>>> import numpy as np
>>> from numpy import linalg as LA
>>> np.set_printoptions(precision=2, suppress=True, linewidth=100, floatmode="fixed")
>>> tidy = lambda a: np.round(a, 2) + 0
>>> F = np.load("out3.npy")
>>> F
array([[2, 2, 3],
       [0, 1, 2],
       [3, 0, 3],
       [3, 1, 3],
       [0, 1, 2],
       [3, 1, 0]])
>>> x0 = np.array([-1, 0, 0])
>>> rhs = F @ x0
>>> tidy(LA.lstsq(F, rhs)[0])
array([-1.00,  0.00,  0.00])
>>> rng = np.random.default_rng(34)
>>> rhs = rhs + 0.02 * rng.normal(size=6)
>>> tidy(rhs)
array([-2.00, -0.03, -2.95, -2.99,  0.01, -3.00])
>>> c, *_ = LA.lstsq(F, rhs)
>>> tidy(LA.norm(rhs - F @ c))
np.float64(0.03)
>>> c.round()
array([-1.00, -0.00,  0.00])
>>> tidy(F.T @ (rhs - F @ c))
array([0.00, 0.00, 0.00])
>>> M2 = F / LA.norm(F, axis=1, keepdims=True)
>>> cov = M2 @ M2.T
>>> np.argwhere(np.triu(np.abs(cov) > 0.95, 1))
array([[1, 4],
       [2, 3]])
>>> tidy(LA.norm(M2, axis=1))
array([1.00, 1.00, 1.00, 1.00, 1.00, 1.00])
>>> tidy(cov)
array([[1.00, 0.87, 0.86, 0.95, 0.87, 0.61],
       [0.87, 1.00, 0.63, 0.72, 1.00, 0.14],
       [0.86, 0.63, 1.00, 0.97, 0.63, 0.67],
       [0.95, 0.72, 0.97, 1.00, 0.72, 0.73],
       [0.87, 1.00, 0.63, 0.72, 1.00, 0.14],
       [0.61, 0.14, 0.67, 0.73, 0.14, 1.00]])
>>> tidy(cov[0])
array([1.00, 0.87, 0.86, 0.95, 0.87, 0.61])
>>> O, _ = LA.qr(np.array([[0.8, 0.4], [-0.5, -1.7]]))
>>> mat = O[:, :2]
>>> tidy(mat)
array([[-0.85,  0.53],
       [ 0.53,  0.85]])
>>> # keeps lengths
>>> M2 = LA.inv(mat)
>>> tidy(mat @ M2)
array([[1.00, 0.00],
       [0.00, 1.00]])
>>> tidy(LA.cond(mat))
np.float64(1.0)
>>> tidy(LA.det(mat) * M2)
array([[ 0.85, -0.53],
       [-0.53, -0.85]])
>>> (np.abs(M2) > 1e-9).astype(int)
array([[1, 1],
       [1, 1]])
>>> tidy(LA.inv(M2))
array([[-0.85,  0.53],
       [ 0.53,  0.85]])
>>> x0 = np.array([3, -3])
>>> rhs = mat @ x0
>>> c, lr = np.zeros(2), 1 / LA.norm(mat, 2) ** 2
>>> for i in range(250):
...     c -= lr * mat.T @ (mat @ c - rhs)
...     if i % 50 == 0: print(i, round(LA.norm(mat @ c - rhs), 2))
... 
0 0.0
50 0.0
100 0.0
150 0.0
200 0.0
>>> tidy(LA.cond(mat))
np.float64(1.0)
>>> tidy(LA.eigvalsh(mat).min())
np.float64(-1.0)
>>> np.all(LA.eigvalsh(mat) > 0)
np.False_
>>> ev, V = LA.eigh(mat)
>>> ev.sum(), np.trace(mat)
(np.float64(0.0), np.float64(0.0))
>>> np.unique(ev.round(6) + 0, return_counts=True)[1]
array([1, 1])
>>> X = np.loadtxt("mat.csv", delimiter=",")
>>> X
array([[0.00, 3.00, 1.00],
       [3.00, 0.00, 0.00],
       [3.00, 2.00, 1.00],
       [1.00, 2.00, 2.00],
       [3.00, 2.00, 0.00],
       [3.00, 0.00, 2.00]])
>>> O, V = LA.qr(X[:, :1])[0], LA.qr(X[:, 1:])[0]
>>> sv = LA.svd(O.T @ V, compute_uv=False)
>>> tidy(LA.norm(O @ O.T - V @ V.T, 2))
np.float64(1.0)
>>> (sv > 0.9).sum()
np.int64(0)
>>> tidy(np.degrees(np.arccos(sv.clip(0, 1))))
array([53.00])
>>> tidy(sv)
array([0.60])
>>> x0 = np.array([2, -2, -1])
>>> rhs = X @ x0
>>> tidy(LA.lstsq(X, rhs)[0])
array([ 2.00, -2.00, -1.00])
>>> rhs
array([-7.00,  6.00,  1.00, -4.00,  2.00,  4.00])
>>> try:
...     LA.solve(X, rhs)
... except LA.LinAlgError as e:
...     print(repr(e))
... 
LinAlgError('Last 2 dimensions of the array must be square')
>>> rhs = rhs + 0.3 * rng.normal(size=6)
>>> tidy(rhs)
array([-6.98,  6.10,  1.06, -4.18,  2.18,  4.15])
>>> c, *_ = LA.lstsq(X, rhs)
>>> tidy(X.T @ (rhs - X @ c))
array([0.00, 0.00, 0.00])
>>> [round(float(LA.norm(LA.solve(X.T @ X + lam * np.eye(3), X.T @ rhs))), 2) for lam in (0, 1, 10, 100)]
[3.06, 2.84, 1.74, 0.37]
>>> m1 = np.load("arr.npy")
>>> m1
array([[ -1.00,  -2.70,   0.30,   0.30,   0.80],
       [ -1.50,  -0.50,  -0.40,  -0.70,  -0.20],
       [  1.80,  -0.40,  -0.10,   0.70,  -0.20],
       [  0.20,  -1.00,   0.30,   0.00,   0.50],
       [  1.10,  -0.80,   0.80,   0.00,   0.60],
       [  0.00,  -0.90,   0.80,   0.60,  -0.60],
       [  0.50,  -0.20,   0.20,   0.90,   0.50],
       [ -1.00,  -9.00,   1.50, -11.00,   1.50],
       [  1.10,   1.00,   0.20,  -0.30,   1.30],
       [ -1.40,  -0.10,  -0.70,   0.10,  -0.30],
       [  0.00,  -0.50,   1.00,   0.10,   0.50],
       [ -0.80,   0.30,   1.40,   1.30,  -0.30],
       [ -1.30,  -1.30,  -0.20,   0.70,   1.30],
       [  1.70,  -1.60,  -1.10,   0.60,  -1.30]])
>>> # row 7 is much longer than the rest
>>> w1 = np.array([[1, 4, 3, 0], [4, 1, 0, 2], [4, 9, 9, 2]])
>>> c = np.array([-3, 2, 2, -3])
>>> H = np.maximum(X @ w1 + c, 0)
>>> LA.matrix_rank(H)
np.int64(4)
>>> H
array([[13.00, 14.00, 11.00,  5.00],
       [ 0.00, 14.00, 11.00,  0.00],
       [12.00, 25.00, 20.00,  3.00],
       [14.00, 26.00, 23.00,  5.00],
       [ 8.00, 16.00, 11.00,  1.00],
       [ 8.00, 32.00, 29.00,  1.00]])
>>> W2 = np.array([[8, 3, 8], [2, 5, 0], [3, 9, 2], [0, 9, 0]])
>>> w1 @ W2
array([[ 25,  50,  14],
       [ 34,  35,  32],
       [ 77, 156,  50]])
>>> E = np.loadtxt("x.csv", delimiter=",")
>>> tidy(E)
array([[-0.35,  0.48, -0.09,  0.33],
       [ 0.52, -0.47,  0.41,  0.16],
       [-0.45, -0.70, -0.31,  0.39],
       [-0.31, -0.23, -0.03, -0.84],
       [ 0.41,  0.07, -0.17, -0.07],
       [ 0.38, -0.02, -0.84, -0.06]])
>>> # columns are unit length and at right angles
>>> M2 = np.c_[E[:, :2] @ np.array([[0, 2], [3, -1]]), np.array([-2, 0, 2, 3, -3, 2])]
>>> tidy(M2)
array([[ 1.43, -1.17, -2.00],
       [-1.41,  1.50,  0.00],
       [-2.11, -0.19,  2.00],
       [-0.70, -0.39,  3.00],
       [ 0.20,  0.76, -3.00],
       [-0.06,  0.78,  2.00]])
>>> tidy(LA.norm(LA.qr(E)[0].T @ M2, axis=0) ** 2 / ((M2 ** 2).sum(axis=0) + 1e-12))
array([1.00, 1.00, 0.72])
>>> hat = E @ LA.solve(E.T @ E, E.T)
>>> tidy(hat)
array([[ 0.46, -0.38, -0.02, -0.28, -0.12, -0.09],
       [-0.38,  0.68,  0.03, -0.20,  0.10, -0.14],
       [-0.02,  0.03,  0.95, -0.02, -0.20,  0.08],
       [-0.28, -0.20, -0.02,  0.85, -0.08, -0.04],
       [-0.12,  0.10, -0.20, -0.08,  0.21,  0.31],
       [-0.09, -0.14,  0.08, -0.04,  0.31,  0.85]])
>>> np.allclose(hat @ hat, hat)
True
>>> LA.matrix_rank(np.eye(6) - hat)
np.int64(2)
>>> tidy(np.diag(hat))
array([0.46, 0.68, 0.95, 0.85, 0.21, 0.85])
>>> tidy((np.eye(6) - hat) @ E)
array([[0.00, 0.00, 0.00, 0.00],
       [0.00, 0.00, 0.00, 0.00],
       [0.00, 0.00, 0.00, 0.00],
       [0.00, 0.00, 0.00, 0.00],
       [0.00, 0.00, 0.00, 0.00],
       [0.00, 0.00, 0.00, 0.00]])
>>> tidy(np.trace(hat))
np.float64(4.0)
>>> J = np.load("run4.npy")
>>> J
array([[-2.46,  1.64, -0.54],
       [-1.13,  2.54,  1.13],
       [-2.55, -1.47,  0.59],
       [-0.98,  1.43, -2.45],
       [-0.31,  2.86,  0.86],
       [ 2.19, -0.80, -1.89],
       [ 1.89, -0.68,  2.23],
       [ 1.98, -0.06,  2.26],
       [ 2.60,  1.49,  0.08],
       [ 1.46, -2.45,  0.95],
       [ 0.94, -2.53,  1.30],
       [ 0.82, -0.70, -2.80],
       [-1.22, -1.49,  2.30],
       [-2.84, -0.57,  0.77]])
>>> d = LA.norm(J[:, None] - J[None], axis=-1)
>>> d.shape
(14, 14)
>>> tidy(d[:5, :5])
array([[0.00, 2.32, 3.31, 2.43, 2.84],
       [2.32, 0.00, 4.29, 3.75, 0.92],
       [3.31, 4.29, 0.00, 4.49, 4.88],
       [2.43, 3.75, 4.49, 0.00, 3.67],
       [2.84, 0.92, 4.88, 3.67, 0.00]])
>>> tidy(LA.norm(J - J.mean(axis=0), axis=1))
array([3.14, 2.95, 2.95, 3.32, 2.98, 3.20, 2.72, 2.74, 3.01, 2.85, 2.81, 3.30, 2.73, 2.94])
>>> np.unravel_index(d.round(6).argmax(), d.shape)
(np.int64(2), np.int64(8))
>>> M2 = np.c_[J[:, :2] @ np.array([[2, 0], [1, 2]]), np.array([0, -2, 1, -2, 2, -3, 3, 1, 0, -1, -2, -1, 2, 1])]
>>> tidy(M2)
array([[-3.28,  3.28,  0.00],
       [ 0.28,  5.08, -2.00],
       [-6.57, -2.94,  1.00],
       [-0.53,  2.86, -2.00],
       [ 2.24,  5.72,  2.00],
       [ 3.58, -1.60, -3.00],
       [ 3.10, -1.36,  3.00],
       [ 3.90, -0.12,  1.00],
       [ 6.69,  2.98,  0.00],
       [ 0.47, -4.90, -1.00],
       [-0.65, -5.06, -2.00],
       [ 0.94, -1.40, -1.00],
       [-3.93, -2.98,  2.00],
       [-6.25, -1.14,  1.00]])
>>> LA.matrix_rank(np.c_[J, M2])
np.int64(4)
>>> tidy(LA.norm(M2 - J @ LA.lstsq(J, M2)[0], axis=0))
array([0.00, 0.00, 5.10])
>>> x0 = np.array([1, 0, 1])
>>> rhs = M2 @ x0
>>> c, lr = np.zeros(3), 1 / LA.norm(M2, 2) ** 2
>>> for i in range(30):
...     c -= lr * M2.T @ (M2 @ c - rhs)
...     if i % 5 == 0: print(i, round(LA.norm(M2 @ c - rhs), 2))
... 
0 6.23
5 2.18
10 0.82
15 0.31
20 0.11
25 0.04
>>> tidy(LA.cond(M2))
np.float64(2.37)
>>> Xc = J - J.mean(axis=0)
>>> V = LA.svd(Xc)[2][:2]
>>> M2 = Xc - Xc @ V.T @ V
>>> tidy(LA.norm(M2) / LA.norm(Xc))
np.float64(0.49)
>>> tidy((Xc @ V.T).std(axis=0))
array([1.96, 1.71])
>>> LA.norm(M2, axis=1).round(6).argmax()
np.int64(11)
>>> M = np.loadtxt("dump.csv", delimiter=",")
>>> M
array([[  3.05,   9.14,  -1.85],
       [ 13.54,   3.27,   2.28],
       [ 23.84,   0.51,  15.31],
       [-10.60,  -5.86,  39.06],
       [ -9.47,  -2.88,  -0.61],
       [ -7.29,   6.09,   1.07],
       [ 11.06,   3.05,  25.38],
       [  6.99,  -8.18, -20.67],
       [ 16.73,  -9.23,  16.15],
       [ -0.95,  -1.81,  11.67],
       [ -0.69,  -1.10,   3.64],
       [  2.63,   1.07,   4.05],
       [  1.02,  -8.61,  22.67],
       [ 12.82,  -9.41,   2.28],
       [  2.56,  -2.53,  35.67]])
>>> x0 = np.array([4, 4, 5])
>>> h = np.maximum(F @ x0, 0)
>>> h
array([31, 14, 27, 31, 14, 16])
>>> F.T @ h
array([284, 137, 323])
>>> np.maximum(F @ (3 * x0), 0)
array([93, 42, 81, 93, 42, 48])
>>> tidy(np.tanh(F @ x0))
array([1.00, 1.00, 1.00, 1.00, 1.00, 1.00])
>>> idx = M[:, 0] > np.median(M[:, 0])
>>> u = M[idx].mean(axis=0) - M[~idx].mean(axis=0)
>>> idx.astype(int)
array([1, 1, 1, 0, 0, 0, 1, 1, 1, 0, 0, 0, 0, 1, 0])
>>> def softmax(z):
...     e = np.exp(z - z.max(axis=-1, keepdims=True))
...     return e / e.sum(axis=-1, keepdims=True)
... 
>>> tidy(softmax(E[1]))
array([0.34, 0.13, 0.30, 0.24])
>>> tidy(softmax(E[1] + 4))
array([0.34, 0.13, 0.30, 0.24])
>>> tidy(softmax(10 * E[1]))
array([0.73, 0.00, 0.24, 0.02])
>>> att = E @ E.T / np.sqrt(4)
>>> softmax(att).round(6).argmax(axis=1)
array([0, 1, 2, 3, 5, 5])
>>> tidy(softmax(att)[1] @ E)
array([ 0.08, -0.19, -0.13,  0.00])
>>> M2 = np.c_[M[:, :1] @ np.array([[2]]), np.array([-2, -2, 2, 3, -1, -2, 1, 1, -3, 0, -3, 2, 0, 2, 2])]
>>> M2
array([[  6.10,  -2.00],
       [ 27.08,  -2.00],
       [ 47.68,   2.00],
       [-21.20,   3.00],
       [-18.94,  -1.00],
       [-14.58,  -2.00],
       [ 22.12,   1.00],
       [ 13.98,   1.00],
       [ 33.46,  -3.00],
       [ -1.90,   0.00],
       [ -1.38,  -3.00],
       [  5.26,   2.00],
       [  2.04,   0.00],
       [ 25.64,   2.00],
       [  5.12,   2.00]])
>>> LA.matrix_rank(np.c_[M, M2])
np.int64(4)
>>> LA.matrix_rank(M2)
np.int64(2)
>>> Xc = (M - M.mean(axis=0)) / M.std(axis=0)
>>> np.argwhere(np.abs(Xc) > 2)
array([[2, 0],
       [7, 2]])
>>> tidy(Xc.std(axis=0))
array([1.00, 1.00, 1.00])
>>> c = LA.lstsq(np.delete(Xc, 2, axis=1), Xc[:, 2])[0]
>>> np.abs(c).argmax()
np.int64(1)
>>> tidy(c)
array([-0.08, -0.15])
>>> tidy(1 - np.var(Xc[:, 2] - np.delete(Xc, 2, axis=1) @ c))
np.float64(0.03)
